$ ipython --no-banner

In [1]: import numpy as np

In [2]: np.set_printoptions(precision=2, suppress=True, linewidth=200)

In [3]: K = np.load("sample18.npy")

In [4]: K
Out[4]: 
array([[ 0,  0,  0,  0,  0,  2,  0,  0],
       [ 0,  0,  0,  0,  0,  0,  0, -9],
       [ 0,  0,  0,  0, -7,  0,  0,  0],
       [ 0,  0,  0,  0,  0,  0,  0,  0],
       [ 0,  9,  0,  0,  0,  0,  0,  0],
       [-9,  0,  0,  0,  0,  0,  0,  0],
       [ 0,  0,  0,  0,  0,  0,  1,  0],
       [ 0,  0,  0, -8,  0,  0,  0,  0]])

In [5]: # 3 groups of indices that never mix

In [6]: K.reshape(2, -1)
Out[6]: 
array([[ 0,  0,  0,  0,  0,  2,  0,  0,  0,  0,  0,  0,  0,  0,  0, -9,  0,  0,  0,  0, -7,  0,  0,  0,  0,  0,  0,  0,  0,  0,  0,  0],
       [ 0,  9,  0,  0,  0,  0,  0,  0, -9,  0,  0,  0,  0,  0,  0,  0,  0,  0,  0,  0,  0,  0,  1,  0,  0,  0,  0, -8,  0,  0,  0,  0]])

In [7]: K.reshape(-1, 2)
Out[7]: 
array([[ 0,  0],
       [ 0,  0],
       [ 0,  2],
       [ 0,  0],
       [ 0,  0],
       [ 0,  0],
       [ 0,  0],
       [ 0, -9],
       [ 0,  0],
       [ 0,  0],
       [-7,  0],
       [ 0,  0],
       [ 0,  0],
       [ 0,  0],
       [ 0,  0],
       [ 0,  0],
       [ 0,  9],
       [ 0,  0],
       [ 0,  0],
       [ 0,  0],
       [-9,  0],
       [ 0,  0],
       [ 0,  0],
       [ 0,  0],
       [ 0,  0],
       [ 0,  0],
       [ 0,  0],
       [ 1,  0],
       [ 0,  0],
       [ 0, -8],
       [ 0,  0],
       [ 0,  0]])

In [8]: T = K.reshape(8, 2, -1)

In [9]: np.einsum("ihd,ihd->ih", T, T)
Out[9]: 
array([[ 0,  4],
       [ 0, 81],
       [ 0, 49],
       [ 0,  0],
       [81,  0],
       [81,  0],
       [ 0,  1],
       [64,  0]])

In [10]: T.shape
Out[10]: (8, 2, 4)

In [11]: T.sum(axis=1)
Out[11]: 
array([[ 0,  2,  0,  0],
       [ 0,  0,  0, -9],
       [-7,  0,  0,  0],
       [ 0,  0,  0,  0],
       [ 0,  9,  0,  0],
       [-9,  0,  0,  0],
       [ 0,  0,  1,  0],
       [ 0,  0,  0, -8]])

In [12]: Uu, s, Vt = np.linalg.svd(K)

In [13]: np.argmax(s[:-1] / (s[1:] + 1e-6)) + 1
Out[13]: np.int64(7)

In [14]: M2 = Uu[:, :7] @ np.diag(s[:7]) @ Vt[:7]

In [15]: M2
Out[15]: 
array([[ 0.,  0.,  0.,  0.,  0.,  2.,  0.,  0.],
       [ 0.,  0.,  0.,  0.,  0.,  0.,  0., -9.],
       [ 0.,  0.,  0.,  0., -7.,  0.,  0.,  0.],
       [ 0.,  0.,  0.,  0.,  0.,  0.,  0.,  0.],
       [ 0.,  9.,  0.,  0.,  0.,  0.,  0.,  0.],
       [-9.,  0.,  0.,  0.,  0.,  0.,  0.,  0.],
       [ 0.,  0.,  0.,  0.,  0.,  0.,  1.,  0.],
       [ 0.,  0.,  0., -8.,  0.,  0.,  0.,  0.]])

In [16]: np.linalg.matrix_rank(M2)
Out[16]: np.int64(7)
